% ipython --no-banner

In [1]: import numpy as np

In [2]: np.set_printoptions(precision=3, suppress=True, linewidth=120)

In [3]: data = np.loadtxt("x.csv", delimiter=",")

In [4]: data
Out[4]: 
array([[ 0.,  1.,  3.,  2.,  3.],
       [ 0.,  0.,  2., -3.,  0.],
       [ 0.,  0.,  0., -2.,  1.],
       [ 0.,  0.,  0.,  0.,  2.],
       [ 0.,  0.,  0.,  0.,  0.]])

In [5]: def softmax(z):
   ...:     e = np.exp(z - z.max(axis=-1, keepdims=True))
   ...:     return e / e.sum(axis=-1, keepdims=True)
   ...: 

In [6]: np.round(softmax(10 * data[0]), 3) + 0
Out[6]: array([0. , 0. , 0.5, 0. , 0.5])

In [7]: softmax(data[0] + 4)
Out[7]: array([0.02 , 0.053, 0.392, 0.144, 0.392])

In [8]: scores = data @ data.T / np.sqrt(5)

In [9]: softmax(scores + np.triu(np.full(scores.shape, -np.inf), 1))
Out[9]: 
array([[1.   , 0.   , 0.   , 0.   , 0.   ],
       [0.003, 0.997, 0.   , 0.   , 0.   ],
       [0.026, 0.594, 0.38 , 0.   , 0.   ],
       [0.608, 0.042, 0.102, 0.249, 0.   ],
       [0.2  , 0.2  , 0.2  , 0.2  , 0.2  ]])

In [10]: softmax(scores).round(6).argmax(axis=1)
Out[10]: array([0, 1, 1, 0, 0])

In [11]: r = np.linalg.matrix_rank(data)

In [12]: r
Out[12]: np.int64(4)

In [13]: null = np.linalg.svd(data)[2][r:].T

In [14]: [int(np.linalg.matrix_rank(np.delete(data, i, axis=0))) for i in range(5)]
Out[14]: [3, 3, 3, 3, 4]

In [15]: np.linalg.matrix_rank(data.T @ data), np.linalg.matrix_rank(data @ data.T)
Out[15]: (np.int64(4), np.int64(4))

In [16]: data @ null
Out[16]: 
array([[0.],
       [0.],
       [0.],
       [0.],
       [0.]])

In [17]: null @ null.T
Out[17]: 
array([[1., 0., 0., 0., 0.],
       [0., 0., 0., 0., 0.],
       [0., 0., 0., 0., 0.],
       [0., 0., 0., 0., 0.],
       [0., 0., 0., 0., 0.]])

In [18]: U, sigma, Vt = np.linalg.svd(data)

In [19]: V = Vt[:(sigma > 1e-8).sum()]

In [20]: rng = np.random.default_rng(8461)

In [21]: vec = data[4] + -3 * data[0] + rng.integers(2) * np.eye(5)[0]

In [22]: vec
Out[22]: array([ 0., -3., -9., -6., -9.])

In [23]: np.round(V.T @ V, 3) + 0
Out[23]: 
array([[0., 0., 0., 0., 0.],
       [0., 1., 0., 0., 0.],
       [0., 0., 1., 0., 0.],
       [0., 0., 0., 1., 0.],
       [0., 0., 0., 0., 1.]])

In [24]: np.diag(V.T @ V)
Out[24]: array([0., 1., 1., 1., 1.])

In [25]: round(np.linalg.norm(vec - V.T @ V @ vec), 3)
Out[25]: np.float64(0.0)

In [26]: E = np.diag(10 * np.array([1, 1, 1, 0, 1])) + np.array([[5, 0, -5, 3, 0],
    ...:     [1, 3, -3, 2, 1],
    ...:     [2, 0, 3, -1, -5],
    ...:     [4, 0, 3, 0, 5],
    ...:     [1, 2, -2, -4, -1]])

In [27]: E
Out[27]: 
array([[15,  0, -5,  3,  0],
       [ 1, 13, -3,  2,  1],
       [ 2,  0, 13, -1, -5],
       [ 4,  0,  3,  0,  5],
       [ 1,  2, -2, -4,  9]])

In [28]: E @ E
Out[28]: 
array([[ 227,    0, -131,   50,   40],
       [  31,  171,  -79,   28,   47],
       [  47,  -10,  166,   13, -115],
       [  71,   10,    9,  -11,   30],
       [   6,   44,  -67,  -27,   73]])

In [29]: (E + E.T) / 2
Out[29]: 
array([[15. ,  0.5, -1.5,  3.5,  0.5],
       [ 0.5, 13. , -1.5,  1. ,  1.5],
       [-1.5, -1.5, 13. ,  1. , -3.5],
       [ 3.5,  1. ,  1. ,  0. ,  0.5],
       [ 0.5,  1.5, -3.5,  0.5,  9. ]])

In [30]: (E - E.T) / 2
Out[30]: 
array([[ 0. , -0.5, -3.5, -0.5, -0.5],
       [ 0.5,  0. , -1.5,  1. , -0.5],
       [ 3.5,  1.5,  0. , -2. , -1.5],
       [ 0.5, -1. ,  2. ,  0. ,  4.5],
       [ 0.5,  0.5,  1.5, -4.5,  0. ]])

In [31]: np.allclose(E, E.T)
Out[31]: False

In [32]: round(np.linalg.det(E), 3)
Out[32]: np.float64(72870.0)

In [33]: np.sort(np.abs(np.linalg.eigvals(E)))
Out[33]: array([ 4.849,  4.849, 13.138, 15.359, 15.359])

In [34]: m1 = np.load("arr.npy")

In [35]: m1
Out[35]: 
array([[ 6,  6,  0,  0,  0,  0],
       [-3, -3,  0,  0,  0,  0],
       [ 0,  0,  0,  0,  0,  0],
       [ 6,  6,  0,  0,  0,  0],
       [-4, -4,  0,  0,  0,  0],
       [ 6,  6,  0,  0,  0,  0],
       [ 3,  3,  0,  0,  0,  0],
       [-4, -4,  0,  0,  0,  0],
       [-2, -2,  0,  0,  0,  0]])

In [36]: r = np.linalg.matrix_rank(m1)

In [37]: r
Out[37]: np.int64(1)

In [38]: null = np.linalg.svd(m1)[2][r:].T

In [39]: np.allclose(m1 @ null, 0)
Out[39]: True

In [40]: [int(np.linalg.matrix_rank(m1[:i])) for i in range(1, len(m1) + 1)]
Out[40]: [1, 1, 1, 1, 1, 1, 1, 1, 1]

In [41]: null @ null.T
Out[41]: 
array([[ 0.5, -0.5,  0. ,  0. ,  0. ,  0. ],
       [-0.5,  0.5,  0. ,  0. ,  0. ,  0. ],
       [ 0. ,  0. ,  1. ,  0. ,  0. ,  0. ],
       [ 0. ,  0. ,  0. ,  1. ,  0. ,  0. ],
       [ 0. ,  0. ,  0. ,  0. ,  1. ,  0. ],
       [ 0. ,  0. ,  0. ,  0. ,  0. ,  1. ]])

In [42]: [int(np.linalg.matrix_rank(np.delete(m1, i, axis=0))) for i in range(9)]
Out[42]: [1, 1, 1, 1, 1, 1, 1, 1, 1]

In [43]: np.abs(np.diag(np.linalg.qr(m1)[1])) > 1e-9
Out[43]: array([ True, False, False, False, False, False])

In [44]: round(float(np.trace(np.linalg.pinv(m1) @ m1)), 3)
Out[44]: 1.0

In [45]: np.allclose(m1[:-1].T @ np.linalg.lstsq(m1[:-1].T, m1[-1])[0], m1[-1])
Out[45]: True

In [46]: U, sigma, Vt = np.linalg.svd(m1)

In [47]: V = Vt[:(sigma > 1e-8).sum()]

In [48]: vec = m1[4] + 4 * m1[5] + rng.integers(2) * np.eye(6)[3]

In [49]: vec
Out[49]: array([20., 20.,  0.,  1.,  0.,  0.])

In [50]: np.diag(V.T @ V)
Out[50]: array([0.5, 0.5, 0. , 0. , 0. , 0. ])

In [51]: np.linalg.matrix_rank(np.vstack([m1, vec]))
Out[51]: np.int64(2)

In [52]: X = np.load("a.npy")

In [53]: X
Out[53]: 
array([[ -0.565, 101.964,  21.078],
       [ -0.097,  99.676,  22.05 ],
       [  0.023, 101.798,  19.838],
       [ -0.593,  99.385,  21.107],
       [ -1.308, 100.55 ,  19.202],
       [  0.972,  99.587,  19.378],
       [ -1.766, 100.551,  21.321],
       [ -0.373, 101.168,  19.722],
       [  0.173, 100.624,  21.714],
       [  0.287,  99.105,  20.213],
       [  0.962,  99.918,  20.566],
       [ -1.614,  97.362,  20.61 ]])

In [54]: # column 1 is much longer than the rest

In [55]: U, sigma, Vt = np.linalg.svd(X)

In [56]: sigma
Out[56]: array([354.164,   3.316,   2.831])

In [57]: np.argmax(sigma[:-1] / (sigma[1:] + 1e-6)) + 1
Out[57]: np.int64(1)

In [58]: Y = U[:, :1] @ np.diag(sigma[:1]) @ Vt[:1]

In [59]: round(np.abs(X - Y).max(), 3)
Out[59]: np.float64(1.517)

In [60]: round(float(np.linalg.norm(X - Y) / np.linalg.norm(X)), 3)
Out[60]: 0.012

In [61]: vec = np.array([0, 1, 3])

In [62]: X @ (2 * vec)
Out[62]: array([330.396, 331.652, 322.624, 325.412, 316.312, 315.442, 329.028, 320.668, 331.532, 319.488, 323.232, 318.384])

In [63]: X @ vec
Out[63]: array([165.198, 165.826, 161.312, 162.706, 158.156, 157.721, 164.514, 160.334, 165.766, 159.744, 161.616, 159.192])

In [64]: np.einsum("ij,j->i", X, vec)
Out[64]: array([165.198, 165.826, 161.312, 162.706, 158.156, 157.721, 164.514, 160.334, 165.766, 159.744, 161.616, 159.192])

In [65]: X * vec
Out[65]: 
array([[ -0.   , 101.964,  63.234],
       [ -0.   ,  99.676,  66.15 ],
       [  0.   , 101.798,  59.514],
       [ -0.   ,  99.385,  63.321],
       [ -0.   , 100.55 ,  57.606],
       [  0.   ,  99.587,  58.134],
       [ -0.   , 100.551,  63.963],
       [ -0.   , 101.168,  59.166],
       [  0.   , 100.624,  65.142],
       [  0.   ,  99.105,  60.639],
       [  0.   ,  99.918,  61.698],
       [ -0.   ,  97.362,  61.83 ]])

In [66]: feats = np.loadtxt("data.csv", delimiter=",")

In [67]: feats
Out[67]: 
array([[1.   , 0.5  , 0.25 , 0.125, 0.062, 0.031, 0.016, 0.008, 0.004, 0.002, 0.001, 0.   , 0.   ],
       [0.5  , 1.   , 0.5  , 0.25 , 0.125, 0.062, 0.031, 0.016, 0.008, 0.004, 0.002, 0.001, 0.   ],
       [0.25 , 0.5  , 1.   , 0.5  , 0.25 , 0.125, 0.062, 0.031, 0.016, 0.008, 0.004, 0.002, 0.001],
       [0.125, 0.25 , 0.5  , 1.   , 0.5  , 0.25 , 0.125, 0.062, 0.031, 0.016, 0.008, 0.004, 0.002],
       [0.062, 0.125, 0.25 , 0.5  , 1.   , 0.5  , 0.25 , 0.125, 0.062, 0.031, 0.016, 0.008, 0.004],
       [0.031, 0.062, 0.125, 0.25 , 0.5  , 1.   , 0.5  , 0.25 , 0.125, 0.062, 0.031, 0.016, 0.008],
       [0.016, 0.031, 0.062, 0.125, 0.25 , 0.5  , 1.   , 0.5  , 0.25 , 0.125, 0.062, 0.031, 0.016],
       [0.008, 0.016, 0.031, 0.062, 0.125, 0.25 , 0.5  , 1.   , 0.5  , 0.25 , 0.125, 0.062, 0.031],
       [0.004, 0.008, 0.016, 0.031, 0.062, 0.125, 0.25 , 0.5  , 1.   , 0.5  , 0.25 , 0.125, 0.062],
       [0.002, 0.004, 0.008, 0.016, 0.031, 0.062, 0.125, 0.25 , 0.5  , 1.   , 0.5  , 0.25 , 0.125],
       [0.001, 0.002, 0.004, 0.008, 0.016, 0.031, 0.062, 0.125, 0.25 , 0.5  , 1.   , 0.5  , 0.25 ],
       [0.   , 0.001, 0.002, 0.004, 0.008, 0.016, 0.031, 0.062, 0.125, 0.25 , 0.5  , 1.   , 0.5  ],
       [0.   , 0.   , 0.001, 0.002, 0.004, 0.008, 0.016, 0.031, 0.062, 0.125, 0.25 , 0.5  , 1.   ]])

In [68]: # equal to its transpose

In [69]: Q, V = np.linalg.qr(feats[:, :3])[0], np.linalg.qr(feats[:, 3:])[0]

In [70]: sigma = np.linalg.svd(Q.T @ V, compute_uv=False)

In [71]: np.degrees(np.arccos(sigma.clip(0, 1)))
Out[71]: array([34.411, 85.757, 89.851])

In [72]: (sigma > 0.9).sum()
Out[72]: np.int64(0)

In [73]: W0 = np.loadtxt("dump.csv", delimiter=",")

In [74]: W0
Out[74]: 
array([[2., 3., 0., 3., 2., 2., 3., 0.],
       [0., 2., 3., 0., 1., 3., 1., 1.],
       [0., 0., 1., 0., 2., 2., 0., 0.],
       [0., 0., 0., 0., 3., 0., 1., 1.],
       [0., 0., 0., 0., 3., 0., 2., 2.],
       [0., 0., 0., 0., 0., 1., 3., 2.],
       [0., 0., 0., 0., 0., 0., 1., 2.],
       [0., 0., 0., 0., 0., 0., 0., 2.]])

In [75]: np.round(W0 @ np.linalg.pinv(W0) @ W0, 3) + 0
Out[75]: 
array([[2., 3., 0., 3., 2., 2., 3., 0.],
       [0., 2., 3., 0., 1., 3., 1., 1.],
       [0., 0., 1., 0., 2., 2., 0., 0.],
       [0., 0., 0., 0., 3., 0., 1., 1.],
       [0., 0., 0., 0., 3., 0., 2., 2.],
       [0., 0., 0., 0., 0., 1., 3., 2.],
       [0., 0., 0., 0., 0., 0., 1., 2.],
       [0., 0., 0., 0., 0., 0., 0., 2.]])

In [76]: U, sigma, Vt = np.linalg.svd(W0)

In [77]: np.argmax(sigma[:-1] / (sigma[1:] + 1e-6)) + 1
Out[77]: np.int64(7)

In [78]: Y = U[:, :7] @ np.diag(sigma[:7]) @ Vt[:7]

In [79]: round(np.linalg.norm(W0 - Y, 2), 3), round(float(sigma[7]), 3)
Out[79]: (np.float64(0.0), 0.0)

In [80]: r = np.linalg.matrix_rank(W0)

In [81]: r
Out[81]: np.int64(7)

In [82]: null = np.linalg.svd(W0)[2][r:].T

In [83]: np.allclose(W0 @ null, 0)
Out[83]: True

In [84]: [int(np.linalg.matrix_rank(np.delete(W0, i, axis=0))) for i in range(8)]
Out[84]: [6, 6, 6, 7, 7, 6, 7, 7]

In [85]: np.round(W0 @ null, 3) + 0
Out[85]: 
array([[0.],
       [0.],
       [0.],
       [0.],
       [0.],
       [0.],
       [0.],
       [0.]])

In [86]: J = np.loadtxt("mat.csv", delimiter=",")

In [87]: J
Out[87]: 
array([[-1.,  1.,  0.,  0.,  0.,  0.,  0.,  0.],
       [ 0., -1.,  1.,  0.,  0.,  0.,  0.,  0.],
       [ 0.,  0., -1.,  1.,  0.,  0.,  0.,  0.],
       [ 0.,  0.,  0., -1.,  1.,  0.,  0.,  0.],
       [ 0.,  0.,  0.,  0., -1.,  1.,  0.,  0.],
       [ 0.,  0.,  0.,  0.,  0., -1.,  1.,  0.],
       [ 0.,  0.,  0.,  0.,  0.,  0., -1.,  1.],
       [ 0.,  0.,  0.,  0.,  0.,  0.,  0., -1.]])

In [88]: round(float(np.linalg.norm(J, 2)), 3)
Out[88]: 1.966

In [89]: U, sigma, Vt = np.linalg.svd(W0)

In [90]: V = Vt[:(sigma > 1e-8).sum()]

In [91]: vec = W0[5] + -3 * W0[4] + rng.integers(2) * np.eye(8)[4]

In [92]: vec
Out[92]: array([ 0.,  0.,  0.,  0., -9.,  1., -3., -4.])

In [93]: np.round(V.T @ V, 3) + 0
Out[93]: 
array([[0.308, 0.   , 0.   , 0.462, 0.   , 0.   , 0.   , 0.   ],
       [0.   , 1.   , 0.   , 0.   , 0.   , 0.   , 0.   , 0.   ],
       [0.   , 0.   , 1.   , 0.   , 0.   , 0.   , 0.   , 0.   ],
       [0.462, 0.   , 0.   , 0.692, 0.   , 0.   , 0.   , 0.   ],
       [0.   , 0.   , 0.   , 0.   , 1.   , 0.   , 0.   , 0.   ],
       [0.   , 0.   , 0.   , 0.   , 0.   , 1.   , 0.   , 0.   ],
       [0.   , 0.   , 0.   , 0.   , 0.   , 0.   , 1.   , 0.   ],
       [0.   , 0.   , 0.   , 0.   , 0.   , 0.   , 0.   , 1.   ]])

In [94]: round(float(np.linalg.norm(vec - V.T @ V @ vec)), 3)
Out[94]: 0.0

In [95]: Y = np.array([[1, 0, 1],
    ...:     [-3, 1, 0],
    ...:     [1, 3, -2],
    ...:     [0, -1, 1],
    ...:     [-1, 3, 1],
    ...:     [2, -3, -1],
    ...:     [-1, 1, -3],
    ...:     [3, 1, 1]])

In [96]: np.einsum("ij->j", J)
Out[96]: array([-1.,  0.,  0.,  0.,  0.,  0.,  0.,  0.])

In [97]: np.linalg.matrix_rank(J @ Y)
Out[97]: np.int64(3)

In [98]: np.einsum("ij,ij->i", J, J)
Out[98]: array([2., 2., 2., 2., 2., 2., 2., 1.])

In [99]: np.linalg.matrix_rank(np.vstack([J, Y.T]))
Out[99]: np.int64(8)
